% ipython --no-banner

In [1]: import numpy as np

In [2]: import numpy.linalg as la

In [3]: np.set_printoptions(precision=3, suppress=True, linewidth=100, floatmode="fixed")

In [4]: rnd = lambda a: np.round(a, 3) + 0

In [5]: F = np.loadtxt("a.csv", delimiter=",")

In [6]: print(rnd(F))
[[0.114 0.190 0.038 0.114 0.190 0.114 0.038]
 [0.190 0.316 0.063 0.190 0.316 0.190 0.063]
 [0.038 0.063 0.013 0.038 0.063 0.038 0.013]
 [0.114 0.190 0.038 0.114 0.190 0.114 0.038]
 [0.190 0.316 0.063 0.190 0.316 0.190 0.063]
 [0.114 0.190 0.038 0.114 0.190 0.114 0.038]
 [0.038 0.063 0.013 0.038 0.063 0.038 0.013]]

In [7]: w, V = la.eigh(F)

In [8]: x = np.array([2, 2, 2, 2, 1, 0, 2])

In [9]: print((np.sign(V[:, -1].round(6)) == np.sign(V[0, -1].round(6))).astype(int))
[1 1 1 1 1 1 1]

In [10]: print(rnd(la.eigvalsh(F[1:, 1:])))
[0.000 0.000 0.000 0.000 0.000 0.886]

In [11]: print(rnd(V * np.maximum(w, 0) @ V.T))
[[0.114 0.190 0.038 0.114 0.190 0.114 0.038]
 [0.190 0.316 0.063 0.190 0.316 0.190 0.063]
 [0.038 0.063 0.013 0.038 0.063 0.038 0.013]
 [0.114 0.190 0.038 0.114 0.190 0.114 0.038]
 [0.190 0.316 0.063 0.190 0.316 0.190 0.063]
 [0.114 0.190 0.038 0.114 0.190 0.114 0.038]
 [0.038 0.063 0.013 0.038 0.063 0.038 0.013]]

In [12]: print(rnd(x @ F @ x))
12.165

In [13]: print(rnd(np.abs(F).sum(axis=1).max()), np.abs(w).max())
1.329 1.0

In [14]: print(rnd(V * np.abs(w) @ V.T))
[[0.114 0.190 0.038 0.114 0.190 0.114 0.038]
 [0.190 0.316 0.063 0.190 0.316 0.190 0.063]
 [0.038 0.063 0.013 0.038 0.063 0.038 0.013]
 [0.114 0.190 0.038 0.114 0.190 0.114 0.038]
 [0.190 0.316 0.063 0.190 0.316 0.190 0.063]
 [0.114 0.190 0.038 0.114 0.190 0.114 0.038]
 [0.038 0.063 0.013 0.038 0.063 0.038 0.013]]
